% ipython --no-banner

In [1]: import numpy as np

In [2]: from numpy import linalg as LA

In [3]: np.set_printoptions(precision=2, suppress=True, linewidth=140, legacy="1.25")

In [4]: rnd = lambda a: np.round(a, 2) + 0

In [5]: feats = np.load("arr.npy")

In [6]: feats
Out[6]: 
array([[-13.63,  -0.88,   2.18,  -1.51,  -5.4 ,   2.49,  13.51,  -9.05,  -6.3 ],
       [  2.34,  -9.05,  10.58,  -4.22,  -2.47,   1.04, -17.29,  14.96,   0.1 ],
       [  1.89,  -7.87,   9.26,  -3.07,  -3.72,  -0.32, -16.41,  15.98,   1.9 ],
       [-16.27,  -1.01,   0.5 ,  -3.04,  -4.54,   4.1 ,  15.89,  -7.23,  -6.28],
       [-13.72,  -1.51,   0.62,  -3.27,  -2.54,   3.15,  14.88,  -8.67,  -5.04],
       [  1.89,  -9.15,   9.55,  -1.38,  -3.97,   2.62, -15.67,  15.43,   0.77],
       [-14.28,  -0.73,   1.19,  -3.6 ,  -5.95,   4.05,  15.04,  -7.87,  -5.53],
       [  1.71,  -6.67,   9.65,  -1.72,  -2.7 ,   1.54, -14.69,  15.22,   0.44],
       [  2.58,  -7.4 ,   9.69,  -3.99,  -4.94,   1.22, -18.42,  12.86,   0.21],
       [-14.49,  -0.87,   0.57,  -2.95,  -3.17,   3.64,  15.47,  -9.6 ,  -4.41],
       [  1.37,  -6.07,   9.71,  -2.36,  -4.33,   1.54, -15.54,  14.52,   1.5 ],
       [  4.03,  -8.36,   9.12,  -2.13,  -3.03,   1.01, -14.68,  15.66,   1.15],
       [-14.71,  -0.41,   0.83,  -2.47,  -2.51,   3.47,  16.95,  -7.81,  -4.15],
       [  2.7 ,  -8.04,   9.17,  -3.03,  -2.24,  -0.11, -15.8 ,  15.69,   0.99],
       [  0.59,  -7.42,  10.21,  -4.33,  -3.03,   0.57, -16.23,  15.09,   0.22],
       [  2.25,  -8.13,  10.5 ,  -2.23,  -3.03,   0.09, -17.07,  14.4 ,  -0.28],
       [-14.52,  -0.43,  -0.4 ,  -3.24,  -3.53,   4.61,  15.25,  -6.78,  -5.03],
       [-15.21,  -0.38,   0.01,  -4.63,  -3.44,   4.08,  14.34,  -7.74,  -4.9 ],
       [-15.64,  -2.26,   0.14,  -2.99,  -6.2 ,   3.13,  14.92,  -8.27,  -5.66],
       [-12.63,  -0.45,   1.21,  -2.43,  -4.01,   4.18,  13.15,  -8.56,  -3.48],
       [-15.32,  -1.  ,   1.25,  -3.14,  -4.68,   2.8 ,  15.73, -10.  ,  -6.93],
       [-16.05,  -1.33,  -0.17,  -4.95,  -2.66,   5.34,  15.59, -10.76,  -5.85],
       [-14.62,   0.22,  -0.73,  -3.11,  -2.95,   3.76,  14.41,  -8.94,  -4.85],
       [  0.67,  -9.16,   9.43,  -3.22,  -1.42,   0.63, -16.6 ,  15.2 ,  -0.12],
       [-14.1 ,  -1.26,  -0.37,  -0.74,  -3.84,   2.87,  14.37,  -9.1 ,  -3.87],
       [  0.74,  -6.74,  10.49,  -4.93,  -3.55,   0.17, -16.53,  15.76,   0.74],
       [  1.88,  -9.09,  10.89,  -2.44,  -3.77,   0.62, -14.96,  15.04,   0.73],
       [-14.63,  -0.82,   2.21,  -3.36,  -3.64,   4.59,  14.09,  -8.13,  -4.17],
       [-13.42,  -0.3 ,  -1.41,  -4.06,  -4.61,   3.34,  14.37,  -9.28,  -5.51],
       [  0.86,  -6.63,  10.87,  -2.7 ,  -1.81,   1.74, -15.06,  17.21,   1.89],
       [-15.95,  -1.31,  -0.03,  -2.75,  -4.05,   4.37,  14.9 ,  -7.58,  -5.08],
       [-16.78,  -1.55,  -0.69,  -3.11,  -1.89,   4.53,  16.12,  -8.6 ,  -5.69],
       [-15.42,  -0.91,  -1.77,  -2.16,  -4.76,   2.  ,  16.07, -10.25,  -6.9 ],
       [  1.97,  -7.38,  10.76,  -2.77,  -2.54,   1.07, -16.27,  13.13,   1.15]])

In [7]: np.count_nonzero(feats)
Out[7]: 306

In [8]: feats[:, 9]
---------------------------------------------------------------------------
IndexError                                Traceback (most recent call last)
Cell In[8], line 1
----> 1 feats[:, 9]

IndexError: index 9 is out of bounds for axis 1 with size 9

In [9]: np.unravel_index(np.abs(feats).argmax(), feats.shape)
Out[9]: (8, 6)

In [10]: rnd(feats.sum(axis=0))
Out[10]: array([-253.92, -134.35,  155.02, -102.03, -120.92,   83.93,   43.83,   61.93,  -88.24])

In [11]: cent = feats[[14, 3]].astype(float)

In [12]: for _ in range(7):
    ...:     labels = LA.norm(feats[:, None] - cent, axis=-1).argmin(axis=1)
    ...:     cent = np.array([feats[labels == j].mean(axis=0) for j in range(2)])
    ...: 

In [13]: labels
Out[13]: array([1, 0, 0, 1, 1, 0, 1, 0, 0, 1, 0, 0, 1, 0, 0, 0, 1, 1, 1, 1, 1, 1, 1, 0, 1, 0, 0, 1, 1, 0, 1, 1, 1, 0])

In [14]: rnd(cent[1] - cent[0])
Out[14]: array([-16.64,   6.91,  -9.72,  -0.06,  -0.81,   2.82,  31.08, -23.72,  -6.  ])

In [15]: np.bincount(labels)
Out[15]: array([15, 19])

In [16]: C2 = np.cov(feats, rowvar=False)

In [17]: rnd(np.polyfit(feats[:, 2], feats[:, 0], 1))
Out[17]: array([  1.66, -15.03])

In [18]: rnd(np.corrcoef(feats[:, 2], feats[:, 0])[0, 1])
Out[18]: 0.98

In [19]: rnd(LA.eigvalsh(C2)[::-1])
Out[19]: array([507.23,   1.78,   1.3 ,   1.01,   0.87,   0.71,   0.52,   0.38,   0.25])

In [20]: C2.shape
Out[20]: (9, 9)

In [21]: np.argwhere(np.triu(np.abs(np.corrcoef(feats.T)) > 0.8, 1))
Out[21]: 
array([[0, 1],
       [0, 2],
       [0, 5],
       [0, 6],
       [0, 7],
       [0, 8],
       [1, 2],
       [1, 5],
       [1, 6],
       [1, 7],
       [1, 8],
       [2, 5],
       [2, 6],
       [2, 7],
       [2, 8],
       [5, 6],
       [5, 7],
       [5, 8],
       [6, 7],
       [6, 8],
       [7, 8]])

In [22]: x0 = np.array([1, 2, 1, 1, 0, 1, 2, -1, -1])

In [23]: y = feats @ x0

In [24]: rnd(LA.pinv(feats) @ feats)
Out[24]: 
array([[1., 0., 0., 0., 0., 0., 0., 0., 0.],
       [0., 1., 0., 0., 0., 0., 0., 0., 0.],
       [0., 0., 1., 0., 0., 0., 0., 0., 0.],
       [0., 0., 0., 1., 0., 0., 0., 0., 0.],
       [0., 0., 0., 0., 1., 0., 0., 0., 0.],
       [0., 0., 0., 0., 0., 1., 0., 0., 0.],
       [0., 0., 0., 0., 0., 0., 1., 0., 0.],
       [0., 0., 0., 0., 0., 0., 0., 1., 0.],
       [0., 0., 0., 0., 0., 0., 0., 0., 1.]])

In [25]: rnd(LA.solve(feats.T @ feats, feats.T @ y))
Out[25]: array([ 1.,  2.,  1.,  1.,  0.,  1.,  2., -1., -1.])

In [26]: rnd(LA.lstsq(feats, y)[0])
Out[26]: array([ 1.,  2.,  1.,  1.,  0.,  1.,  2., -1., -1.])

In [27]: rng = np.random.default_rng(952642)

In [28]: y = y + 0.3 * rng.normal(size=34)

In [29]: rnd(y)
Out[29]: 
array([ 30.09, -57.54, -58.49,  28.82,  26.96, -52.86,  29.12, -46.97, -55.19,  30.22, -48.72, -50.68,  32.15, -55.83, -55.58, -54.31,
        28.06,  25.3 ,  23.78,  27.55,  31.56,  29.05,  28.04, -59.15,  27.14, -56.18, -53.3 ,  27.37,  27.41, -51.25,  25.13,  27.47,
        30.58, -50.64])

In [30]: b, *_ = LA.lstsq(feats, y)

In [31]: b.round()
Out[31]: array([ 1.,  2.,  1.,  1., -0.,  1.,  2., -1., -1.])

In [32]: rnd(feats.T @ (y - feats @ b))
Out[32]: array([0., 0., 0., 0., 0., 0., 0., 0., 0.])

In [33]: rnd(b)
Out[33]: array([ 0.94,  2.05,  0.91,  1.01, -0.03,  1.01,  1.98, -0.93, -0.98])

In [34]: [round(float(LA.norm(LA.solve(feats.T @ feats + lam * np.eye(9), feats.T @ y))), 2) for lam in (0, 1, 10, 100)]
Out[34]: [3.7, 3.54, 2.83, 2.13]

In [35]: A = np.loadtxt("data.csv", delimiter=",")

In [36]: rnd(A)
Out[36]: 
array([[-0.18,  0.34, -0.72, -0.51, -0.01,  0.08,  0.25],
       [-0.25, -0.22, -0.46,  0.2 ,  0.05, -0.5 , -0.63],
       [ 0.15,  0.15, -0.38,  0.6 , -0.18,  0.63, -0.17],
       [ 0.21, -0.43, -0.23,  0.06,  0.81,  0.14,  0.21],
       [-0.46, -0.61, -0.12,  0.17, -0.38,  0.04,  0.48],
       [ 0.46,  0.2 , -0.2 ,  0.39, -0.13, -0.57,  0.46],
       [-0.64,  0.46,  0.15,  0.39,  0.39, -0.07,  0.19]])

In [37]: # orthonormal columns

In [38]: labels = rng.permutation(7)

In [39]: other = A[:, labels] * rng.choice([-1, 1], 7)

In [40]: rnd(other)
Out[40]: 
array([[-0.72,  0.01,  0.08, -0.25, -0.34, -0.18, -0.51],
       [-0.46, -0.05, -0.5 ,  0.63,  0.22, -0.25,  0.2 ],
       [-0.38,  0.18,  0.63,  0.17, -0.15,  0.15,  0.6 ],
       [-0.23, -0.81,  0.14, -0.21,  0.43,  0.21,  0.06],
       [-0.12,  0.38,  0.04, -0.48,  0.61, -0.46,  0.17],
       [-0.2 ,  0.13, -0.57, -0.46, -0.2 ,  0.46,  0.39],
       [ 0.15, -0.39, -0.07, -0.19, -0.46, -0.64,  0.39]])

In [41]: left, _, Vt = LA.svd(A.T @ other)

In [42]: rnd(left @ Vt)
Out[42]: 
array([[ 0.,  0.,  0.,  0.,  0.,  1.,  0.],
       [ 0.,  0.,  0.,  0., -1.,  0.,  0.],
       [ 1.,  0.,  0.,  0.,  0.,  0.,  0.],
       [ 0.,  0.,  0.,  0.,  0.,  0.,  1.],
       [ 0., -1.,  0.,  0.,  0.,  0.,  0.],
       [ 0.,  0.,  1.,  0.,  0.,  0.,  0.],
       [ 0.,  0.,  0., -1.,  0.,  0.,  0.]])

In [43]: rnd(LA.lstsq(A, other)[0])
Out[43]: 
array([[ 0.,  0.,  0.,  0.,  0.,  1.,  0.],
       [ 0.,  0.,  0.,  0., -1.,  0.,  0.],
       [ 1.,  0.,  0.,  0.,  0.,  0.,  0.],
       [ 0.,  0.,  0.,  0.,  0.,  0.,  1.],
       [ 0., -1.,  0.,  0.,  0.,  0.,  0.],
       [ 0.,  0.,  1.,  0.,  0.,  0.,  0.],
       [ 0.,  0.,  0., -1.,  0.,  0.,  0.]])

In [44]: other = LA.inv(A)

In [45]: rnd(LA.slogdet(A)[0])
Out[45]: 1.0

In [46]: rnd(LA.det(A) * LA.det(other))
Out[46]: 1.0

In [47]: rnd(LA.cond(A))
Out[47]: 1.0

In [48]: (np.abs(other) > 1e-9).astype(int)
Out[48]: 
array([[1, 1, 1, 1, 1, 1, 1],
       [1, 1, 1, 1, 1, 1, 1],
       [1, 1, 1, 1, 1, 1, 1],
       [1, 1, 1, 1, 1, 1, 1],
       [1, 1, 1, 1, 1, 1, 1],
       [1, 1, 1, 1, 1, 1, 1],
       [1, 1, 1, 1, 1, 1, 1]])

In [49]: rnd(LA.det(A) * other)
Out[49]: 
array([[-0.18, -0.25,  0.15,  0.21, -0.46,  0.46, -0.64],
       [ 0.34, -0.22,  0.15, -0.43, -0.61,  0.2 ,  0.46],
       [-0.72, -0.46, -0.38, -0.23, -0.12, -0.2 ,  0.15],
       [-0.51,  0.2 ,  0.6 ,  0.06,  0.17,  0.39,  0.39],
       [-0.01,  0.05, -0.18,  0.81, -0.38, -0.13,  0.39],
       [ 0.08, -0.5 ,  0.63,  0.14,  0.04, -0.57, -0.07],
       [ 0.25, -0.63, -0.17,  0.21,  0.48,  0.46,  0.19]])

In [50]: rnd(A @ other)
Out[50]: 
array([[1., 0., 0., 0., 0., 0., 0.],
       [0., 1., 0., 0., 0., 0., 0.],
       [0., 0., 1., 0., 0., 0., 0.],
       [0., 0., 0., 1., 0., 0., 0.],
       [0., 0., 0., 0., 1., 0., 0.],
       [0., 0., 0., 0., 0., 1., 0.],
       [0., 0., 0., 0., 0., 0., 1.]])
